$ ipython --no-banner

In [1]: import numpy as np

In [2]: np.set_printoptions(precision=2, suppress=True, linewidth=100, floatmode="fixed")

In [3]: rd = lambda a: np.round(a, 2) + 0

In [4]: E = np.loadtxt("a.csv", delimiter=",")

In [5]: E
Out[5]: 
array([[ 0.00,  0.00,  0.00,  0.00,  0.00, -3.00],
       [ 0.00,  0.00,  3.00,  0.00,  0.00,  0.00],
       [ 0.00,  0.00,  0.00, -5.00,  0.00,  0.00],
       [ 0.00,  0.00,  0.00,  0.00,  5.00,  0.00],
       [ 0.00,  0.00,  0.00,  0.00,  0.00,  0.00],
       [ 0.00,  0.00,  0.00,  0.00,  0.00,  0.00]])

In [6]: (E + E.T) / 2
Out[6]: 
array([[ 0.00,  0.00,  0.00,  0.00,  0.00, -1.50],
       [ 0.00,  0.00,  1.50,  0.00,  0.00,  0.00],
       [ 0.00,  1.50,  0.00, -2.50,  0.00,  0.00],
       [ 0.00,  0.00, -2.50,  0.00,  2.50,  0.00],
       [ 0.00,  0.00,  0.00,  2.50,  0.00,  0.00],
       [-1.50,  0.00,  0.00,  0.00,  0.00,  0.00]])

In [7]: assert E == E.T
Traceback (most recent call last):
  Cell In[7], line 1
    assert E == E.T
ValueError: The truth value of an array with more than one element is ambiguous. Use a.any() or a.all()


In [8]: np.linalg.determinant(E)
Traceback (most recent call last):
  Cell In[8], line 1
    np.linalg.determinant(E)
AttributeError: module 'numpy.linalg' has no attribute 'determinant'


In [9]: np.linalg.matrix_rank(E)
Out[9]: np.int64(4)

In [10]: np.diff(E, axis=0)
Out[10]: 
array([[ 0.00,  0.00,  3.00,  0.00,  0.00,  3.00],
       [ 0.00,  0.00, -3.00, -5.00,  0.00,  0.00],
       [ 0.00,  0.00,  0.00,  5.00,  5.00,  0.00],
       [ 0.00,  0.00,  0.00,  0.00, -5.00,  0.00],
       [ 0.00,  0.00,  0.00,  0.00,  0.00,  0.00]])

In [11]: rd(np.linalg.norm(E))
Out[11]: np.float64(8.25)

In [12]: E.sum(axis=0)
Out[12]: array([ 0.00,  0.00,  3.00, -5.00,  5.00, -3.00])

In [13]: E.shape
Out[13]: (6, 6)

In [14]: np.linalg.rank(E)
Traceback (most recent call last):
  Cell In[14], line 1
    np.linalg.rank(E)
AttributeError: module 'numpy.linalg' has no attribute 'rank'
